$ ipython --no-banner

In [1]: import numpy as np

In [2]: np.set_printoptions(suppress=True, linewidth=160)

In [3]: rd = lambda a: np.round(a, 2) + 0

In [4]: u = np.array([-5, -8, -3, 4, -3, 5])

In [5]: g = np.array([5, 3, 1, 2, 2, 5, 0])

In [6]: arr = np.outer(u, g)

In [7]: arr
Out[7]: 
array([[-25, -15,  -5, -10, -10, -25,   0],
       [-40, -24,  -8, -16, -16, -40,   0],
       [-15,  -9,  -3,  -6,  -6, -15,   0],
       [ 20,  12,   4,   8,   8,  20,   0],
       [-15,  -9,  -3,  -6,  -6, -15,   0],
       [ 25,  15,   5,  10,  10,  25,   0]])

In [8]: left, s, vt = np.linalg.svd(arr)

In [9]: evecs = vt[:(s > 1e-8).sum()]

In [10]: rng = np.random.default_rng(52222)

In [11]: x0 = arr[5] + -2 * arr[2] + rng.integers(2) * np.eye(7)[2]

In [12]: x0
Out[12]: array([55., 33., 12., 22., 22., 55.,  0.])

In [13]: print(np.linalg.matrix_rank(np.vstack([arr, x0])))
2

In [14]: rd(np.linalg.norm(x0 - evecs.T @ evecs @ x0))
Out[14]: np.float64(0.99)

In [15]: print(rd(np.diag(evecs.T @ evecs)))
[0.37 0.13 0.01 0.06 0.06 0.37 0.  ]

In [16]: rd(np.linalg.norm(arr[1] - arr[3]))
Out[16]: np.float64(98.95)

In [17]: rd(np.linalg.norm(arr) ** 2 / np.linalg.norm(arr, 2) ** 2)
Out[17]: np.float64(1.0)

In [18]: rd(np.linalg.norm(arr, axis=1))
Out[18]: array([41.23, 65.97, 24.74, 32.98, 24.74, 41.23])

In [19]: B = arr[0, 0] * arr[1:] - np.outer(arr[1:, 0], arr[0])

In [20]: B
Out[20]: 
array([[0, 0, 0, 0, 0, 0, 0],
       [0, 0, 0, 0, 0, 0, 0],
       [0, 0, 0, 0, 0, 0, 0],
       [0, 0, 0, 0, 0, 0, 0],
       [0, 0, 0, 0, 0, 0, 0]])

In [21]: np.flatnonzero(~B.round(6).any(axis=1))
Out[21]: array([0, 1, 2, 3, 4])

In [22]: arr[:, 0] / arr[0, 0]
Out[22]: array([ 1. ,  1.6,  0.6, -0.8,  0.6, -1. ])

In [23]: np.linalg.matrix_rank(B), np.linalg.matrix_rank(arr)
Out[23]: (np.int64(0), np.int64(1))

In [24]: mat = np.load("arr.npy")

In [25]: mat
Out[25]: 
array([[-1.16, -2.11,  0.45],
       [-3.86,  1.7 , -1.98],
       [ 0.14, -0.89, -3.84]])

In [26]: vals, evecs = np.linalg.eig(mat)

In [27]: rd(vals)
Out[27]: array([ 3.68, -2.77, -4.21])

In [28]: rd(np.sort(np.linalg.eigvals(mat.T)))
Out[28]: array([-4.21, -2.77,  3.68])

In [29]: q = mat.astype(float).copy()

In [30]: for j in range(3):
    ...:     q[:, j] -= q[:, :j] @ (q[:, :j].T @ q[:, j])
    ...:     q[:, j] /= np.linalg.norm(q[:, j])
    ...: 

In [31]: rd(q)
Out[31]: 
array([[-0.29, -0.91,  0.3 ],
       [-0.96,  0.26, -0.12],
       [ 0.03, -0.32, -0.95]])

In [32]: print(rd(np.linalg.norm(arr, 2) / np.linalg.norm(arr)))
1.0

In [33]: print(np.linalg.cond(arr) > 100)
True

In [34]: hat = np.triu(np.array([[0, -3, 2], [3, 1, 3], [-1, -2, -3]]), 1) + np.eye(3)

In [35]: B = hat @ mat @ np.linalg.inv(hat)

In [36]: rd(np.linalg.det(B))
Out[36]: np.float64(42.92)

In [37]: rd(hat @ mat - mat @ hat)
Out[37]: 
array([[ 11.86, -10.36,   6.91],
       [  0.42, -14.25,  -8.9 ],
       [  0.  ,   0.42,   2.39]])

In [38]: K = np.loadtxt("test18.csv", delimiter=",")

In [39]: K
Out[39]: 
array([[5., 0., 0., 0., 0., 0., 0., 0.],
       [0., 1., 0., 0., 0., 0., 0., 0.],
       [1., 2., 2., 0., 0., 0., 0., 0.],
       [5., 3., 1., 1., 0., 0., 0., 0.],
       [4., 2., 2., 1., 0., 0., 0., 0.],
       [0., 3., 3., 5., 3., 5., 0., 0.],
       [5., 2., 4., 0., 2., 4., 1., 0.],
       [3., 2., 2., 4., 5., 3., 2., 4.]])

In [40]: # triangular

In [41]: K.reshape(2, -1)
Out[41]: 
array([[5., 0., 0., 0., 0., 0., 0., 0., 0., 1., 0., 0., 0., 0., 0., 0., 1., 2., 2., 0., 0., 0., 0., 0., 5., 3., 1., 1., 0., 0., 0., 0.],
       [4., 2., 2., 1., 0., 0., 0., 0., 0., 3., 3., 5., 3., 5., 0., 0., 5., 2., 4., 0., 2., 4., 1., 0., 3., 2., 2., 4., 5., 3., 2., 4.]])

In [42]: K.ravel(order="F")
Out[42]: 
array([5., 0., 1., 5., 4., 0., 5., 3., 0., 1., 2., 3., 2., 3., 2., 2., 0., 0., 2., 1., 2., 3., 4., 2., 0., 0., 0., 1., 1., 5., 0., 4., 0., 0., 0., 0., 0., 3.,
       2., 5., 0., 0., 0., 0., 0., 5., 4., 3., 0., 0., 0., 0., 0., 0., 1., 2., 0., 0., 0., 0., 0., 0., 0., 4.])

In [43]: blk = K.reshape(8, 2, -1)

In [44]: print(blk.transpose(1, 0, 2))
[[[5. 0. 0. 0.]
  [0. 1. 0. 0.]
  [1. 2. 2. 0.]
  [5. 3. 1. 1.]
  [4. 2. 2. 1.]
  [0. 3. 3. 5.]
  [5. 2. 4. 0.]
  [3. 2. 2. 4.]]

 [[0. 0. 0. 0.]
  [0. 0. 0. 0.]
  [0. 0. 0. 0.]
  [0. 0. 0. 0.]
  [0. 0. 0. 0.]
  [3. 5. 0. 0.]
  [2. 4. 1. 0.]
  [5. 3. 2. 4.]]]

In [45]: np.einsum("ihd,jhd->hij", blk, blk).shape
Out[45]: (2, 8, 8)

In [46]: blk.sum(axis=1)
Out[46]: 
array([[5., 0., 0., 0.],
       [0., 1., 0., 0.],
       [1., 2., 2., 0.],
       [5., 3., 1., 1.],
       [4., 2., 2., 1.],
       [3., 8., 3., 5.],
       [7., 6., 5., 0.],
       [8., 5., 4., 8.]])

In [47]: print(rd(np.sort(np.linalg.eigvals(K))))
[0. 1. 1. 1. 2. 4. 5. 5.]

In [48]: np.prod(np.diag(K)), rd(np.linalg.det(K))
Out[48]: (np.float64(0.0), np.float64(0.0))

In [49]: B = np.array([[3, 1, -3, -1],
    ...:     [2, 0, 0, 2],
    ...:     [2, -2, 0, 1],
    ...:     [1, -2, 2, 0],
    ...:     [-1, 0, -1, 2],
    ...:     [0, -2, 1, 2]])

In [50]: A = B.T @ B

In [51]: A
Out[51]: 
array([[19, -3, -6,  1],
       [-3, 13, -9, -7],
       [-6, -9, 15,  3],
       [ 1, -7,  3, 14]])

In [52]: # equal to its transpose

In [53]: vals, evecs = np.linalg.eigh(A)

In [54]: x0 = np.array([3, 1, -1, 0])

In [55]: x0 @ A @ x0
Out[55]: np.int64(235)

In [56]: print((np.sign(evecs[:, -1].round(6)) == np.sign(evecs[0, -1].round(6))).astype(int))
[1 1 0 0]

In [57]: x0 = np.ones(4)

In [58]: for _ in range(5):
    ...:     x0 = A @ x0
    ...:     x0 /= np.linalg.norm(x0)
    ...:     print(round(x0 @ A @ x0, 2))
    ...: 
21.9
23.58
24.18
24.74
25.28

In [59]: rd(np.linalg.eigvalsh(A)[-1])
Out[59]: np.float64(27.15)

In [60]: rd(x0)
Out[60]: array([ 0.36, -0.66,  0.39,  0.54])

In [61]: ang = np.radians(107)

In [62]: Rm = np.eye(4)

In [63]: Rm[3, 3] = Rm[0, 0] = np.cos(ang)

In [64]: Rm[3, 0], Rm[0, 3] = -np.sin(ang), np.sin(ang)

In [65]: print(rd(Rm))
[[-0.29  0.    0.    0.96]
 [ 0.    1.    0.    0.  ]
 [ 0.    0.    1.    0.  ]
 [-0.96  0.    0.   -0.29]]

In [66]: B = A @ Rm.T

In [67]: rd(np.abs(B - A).max(axis=0))
Out[67]: array([23.6 ,  0.  ,  0.  , 19.46])

In [68]: np.allclose(np.linalg.norm(A, axis=1), np.linalg.norm(B, axis=1))
Out[68]: True

In [69]: hat = np.triu(np.array([[-1, -2, 1, 3], [3, -3, 2, 3], [-1, -3, -2, -1], [-1, -1, -3, 2]]), 1) + np.eye(4)

In [70]: B = hat @ A @ np.linalg.inv(hat)

In [71]: hat @ A - A @ hat
Out[71]: 
array([[  3., -18.,  29.,   5.],
       [ -9., -45.,  16.,   9.],
       [ -1.,  -5.,  21.,  46.],
       [  0.,   2.,  13.,  21.]])

In [72]: np.linalg.matrix_rank(B)
Out[72]: np.int64(4)

In [73]: rd(np.poly(B))
Out[73]: array([    1.,   -61.,  1200., -8055., 11583.])

In [74]: m1 = np.load("sample11.npy")

In [75]: rd(m1)
Out[75]: 
array([[  4.87,   3.77,  -2.68,   3.58,  -3.48,  -3.77],
       [ -0.32,  -0.84,   1.36,   0.12,  -0.6 ,   0.84],
       [  3.51,   2.57,  -1.62,   2.68,  -2.73,  -2.57],
       [ -3.1 ,  -3.31,   3.52,  -1.73,   0.94,   3.31],
       [ 16.07,  13.73, -11.38,  11.04,  -9.7 , -13.73],
       [  3.73,   2.76,  -1.79,   2.82,  -2.85,  -2.76],
       [ -5.49,  -5.44,   5.38,  -3.33,   2.27,   5.44],
       [ -1.82,  -2.17,   2.53,  -0.88,   0.23,   2.17],
       [  4.93,   3.82,  -2.72,   3.62,  -3.51,  -3.82],
       [ 11.88,  10.  ,  -8.13,   8.25,  -7.38, -10.  ],
       [ 22.33,  19.29, -16.26,  15.22, -13.18, -19.29],
       [ -4.75,  -4.78,   4.81,  -2.84,   1.86,   4.78],
       [ -3.62,  -3.77,   3.93,  -2.08,   1.23,   3.77],
       [  0.43,  -0.17,   0.78,   0.62,  -1.02,   0.17],
       [ 13.97,  11.86,  -9.76,   9.65,  -8.54, -11.86],
       [ 17.05,  14.6 , -12.15,  11.7 , -10.25, -14.6 ],
       [ 20.83,  17.96, -15.09,  14.22, -12.35, -17.96],
       [ 10.23,   8.54,  -6.85,   7.15,  -6.46,  -8.54],
       [ 10.29,   8.59,  -6.9 ,   7.2 ,  -6.5 ,  -8.59],
       [ 17.16,  14.69, -12.23,  11.77, -10.31, -14.69],
       [ 13.89,  11.79,  -9.69,   9.59,  -8.49, -11.79],
       [ -9.26,  -8.79,   8.32,  -5.84,   4.37,   8.79],
       [ -1.19,  -1.61,   2.03,  -0.46,  -0.12,   1.61],
       [  3.19,   2.28,  -1.37,   2.46,  -2.55,  -2.28],
       [ -2.06,  -2.39,   2.71,  -1.04,   0.37,   2.39],
       [  4.39,   3.34,  -2.3 ,   3.26,  -3.22,  -3.34],
       [ 11.58,   9.74,  -7.9 ,   8.05,  -7.21,  -9.74],
       [ -0.23,  -0.76,   1.29,   0.18,  -0.65,   0.76],
       [  8.67,   7.15,  -5.63,   6.11,  -5.59,  -7.15],
       [  4.72,   3.64,  -2.56,   3.48,  -3.4 ,  -3.64],
       [  5.58,   4.41,  -3.23,   4.06,  -3.88,  -4.41],
       [ -6.01,  -5.9 ,   5.79,  -3.67,   2.56,   5.9 ]])

In [76]: u, g = m1[8], m1[19]

In [77]: rd(u @ g)
Out[77]: np.float64(308.95)

In [78]: pr = (u @ g) / (u @ u) * u

In [79]: print(np.linalg.matrix_rank(np.outer(u, g)))
1

In [80]: rd(np.linalg.norm(u + g) ** 2 + np.linalg.norm(u - g) ** 2)
Out[80]: np.float64(2414.07)

In [81]: rd((g - pr) @ u)
Out[81]: np.float64(0.0)

In [82]: basis = m1[[0, 11]].astype(float)

In [83]: for _ in range(4):
    ...:     idx = np.linalg.norm(m1[:, None] - basis, axis=-1).argmin(axis=1)
    ...:     basis = np.array([m1[idx == j].mean(axis=0) for j in range(2)])
    ...: 

In [84]: print(idx)
[1 1 1 1 0 1 1 1 1 0 0 1 1 1 0 0 0 0 0 0 0 1 1 1 1 1 0 1 0 1 0 1]

In [85]: np.bincount(idx)
Out[85]: array([13, 19])

In [86]: print(rd(basis[1] - basis[0]))
[-14.24 -12.65  11.07  -9.49   7.91  12.65]

In [87]: cov = m1.T @ m1

In [88]: rd(np.diag(cov))
Out[88]: array([3088.56, 2280.89, 1611.57, 1452.45, 1120.78, 2280.89])

In [89]: rd(cov)
Out[89]: 
array([[ 3088.56,  2650.14, -2211.72,  2116.19, -1849.22, -2650.14],
       [ 2650.14,  2280.89, -1911.65,  1811.63, -1577.  , -2280.89],
       [-2211.72, -1911.65,  1611.57, -1507.08,  1304.79,  1911.65],
       [ 2116.19,  1811.63, -1507.08,  1452.45, -1272.86, -1811.63],
       [-1849.22, -1577.  ,  1304.79, -1272.86,  1120.78,  1577.  ],
       [-2650.14, -2280.89,  1911.65, -1811.63,  1577.  ,  2280.89]])

In [90]: u = np.array([1, 0, 2, 1, 0, 1, 1])

In [91]: F = u[np.abs(np.subtract.outer(np.arange(7), np.arange(7)))]

In [92]: F
Out[92]: 
array([[1, 0, 2, 1, 0, 1, 1],
       [0, 1, 0, 2, 1, 0, 1],
       [2, 0, 1, 0, 2, 1, 0],
       [1, 2, 0, 1, 0, 2, 1],
       [0, 1, 2, 0, 1, 0, 2],
       [1, 0, 1, 2, 0, 1, 0],
       [1, 1, 0, 1, 2, 0, 1]])

In [93]: u, g = F[4], F[0]

In [94]: u @ u
Out[94]: np.int64(10)

In [95]: u @ g
Out[95]: np.int64(6)

In [96]: pr = (u @ g) / (u @ u) * u

In [97]: rd(g - pr)
Out[97]: array([ 1. , -0.6,  0.8,  1. , -0.6,  1. , -0.2])

In [98]: print(np.outer(u, g))
[[0 0 0 0 0 0 0]
 [1 0 2 1 0 1 1]
 [2 0 4 2 0 2 2]
 [0 0 0 0 0 0 0]
 [1 0 2 1 0 1 1]
 [0 0 0 0 0 0 0]
 [2 0 4 2 0 2 2]]

In [99]: print(rd(np.linalg.norm(u + g) ** 2 + np.linalg.norm(u - g) ** 2))
36.0

In [100]: data = np.loadtxt("dump.csv", delimiter=",")

In [101]: data
Out[101]: 
array([[-0.9 ,  0.29,  0.27,  3.16],
       [ 1.86, -0.05, -2.81,  3.19],
       [-0.52, -1.05, -2.52,  1.04],
       [-1.2 ,  0.05, -2.11, -1.71],
       [-2.07, -2.12, -2.16,  0.76],
       [-1.73, -0.07, -0.21,  1.27],
       [-0.27, -2.14, -4.91, -1.07],
       [-3.84, -4.89, -5.77, -4.44],
       [ 0.98,  1.4 , -0.87,  2.42],
       [ 1.  ,  3.2 ,  1.01,  2.63],
       [-0.95, -2.22, -2.22,  3.12],
       [ 1.98,  1.72, -1.63,  2.27]])

In [102]: rd(np.linalg.norm(data, "nuc"))
Out[102]: np.float64(28.03)

In [103]: rd(np.linalg.norm(data[2] - data[10]))
Out[103]: np.float64(2.44)

In [104]: rd(np.linalg.norm(data, 1)), rd(np.linalg.norm(data, np.inf))
Out[104]: (np.float64(27.08), np.float64(18.94))

In [105]: rd(data[2] @ data[10])
Out[105]: np.float64(11.66)

In [106]: rd(np.linalg.norm(data, axis=1))
Out[106]: array([3.31, 4.64, 2.97, 2.97, 3.74, 2.16, 5.47, 9.57, 3.09, 4.38, 4.53, 3.83])

In [107]: rd(np.linalg.norm(data) ** 2 / np.linalg.norm(data, 2) ** 2)
Out[107]: np.float64(1.62)

In [108]: print(rd(np.linalg.norm(data, axis=0)))
[5.9  7.37 9.5  8.65]

In [109]: rd(np.linalg.norm(data, 2))
Out[109]: np.float64(12.53)

In [110]: cov = np.cov(data, rowvar=False)

In [111]: np.argsort(-data.std(axis=0).round(6), kind="stable")
Out[111]: array([3, 1, 2, 0])

In [112]: B = np.c_[data[:, :1] @ np.array([[2]]), np.array([2, -5, 0, -2, -1, -2, 7, 4, 6, 4, -8, 7])]

In [113]: B
Out[113]: 
array([[-1.8 ,  2.  ],
       [ 3.72, -5.  ],
       [-1.04,  0.  ],
       [-2.4 , -2.  ],
       [-4.14, -1.  ],
       [-3.46, -2.  ],
       [-0.54,  7.  ],
       [-7.68,  4.  ],
       [ 1.96,  6.  ],
       [ 2.  ,  4.  ],
       [-1.9 , -8.  ],
       [ 3.96,  7.  ]])

In [114]: np.linalg.matrix_rank(np.c_[data, B])
Out[114]: np.int64(5)

In [115]: rd(np.linalg.norm(np.linalg.qr(data)[0].T @ B, axis=0) ** 2 / ((B ** 2).sum(axis=0) + 1e-12))
Out[115]: array([1.  , 0.41])

In [116]: np.linalg.matrix_rank(B)
Out[116]: np.int64(2)

In [117]: data.reshape(2, -1)
Out[117]: 
array([[-0.9 ,  0.29,  0.27,  3.16,  1.86, -0.05, -2.81,  3.19, -0.52, -1.05, -2.52,  1.04, -1.2 ,  0.05, -2.11, -1.71, -2.07, -2.12, -2.16,  0.76, -1.73,
        -0.07, -0.21,  1.27],
       [-0.27, -2.14, -4.91, -1.07, -3.84, -4.89, -5.77, -4.44,  0.98,  1.4 , -0.87,  2.42,  1.  ,  3.2 ,  1.01,  2.63, -0.95, -2.22, -2.22,  3.12,  1.98,
         1.72, -1.63,  2.27]])

In [118]: blk = data.reshape(12, 2, -1)

In [119]: blk.shape
Out[119]: (12, 2, 2)

In [120]: np.einsum("ihd,jhd->hij", blk, blk).shape
Out[120]: (2, 12, 12)

In [121]: blk.transpose(1, 0, 2)
Out[121]: 
array([[[-0.9 ,  0.29],
        [ 1.86, -0.05],
        [-0.52, -1.05],
        [-1.2 ,  0.05],
        [-2.07, -2.12],
        [-1.73, -0.07],
        [-0.27, -2.14],
        [-3.84, -4.89],
        [ 0.98,  1.4 ],
        [ 1.  ,  3.2 ],
        [-0.95, -2.22],
        [ 1.98,  1.72]],

       [[ 0.27,  3.16],
        [-2.81,  3.19],
        [-2.52,  1.04],
        [-2.11, -1.71],
        [-2.16,  0.76],
        [-0.21,  1.27],
        [-4.91, -1.07],
        [-5.77, -4.44],
        [-0.87,  2.42],
        [ 1.01,  2.63],
        [-2.22,  3.12],
        [-1.63,  2.27]]])
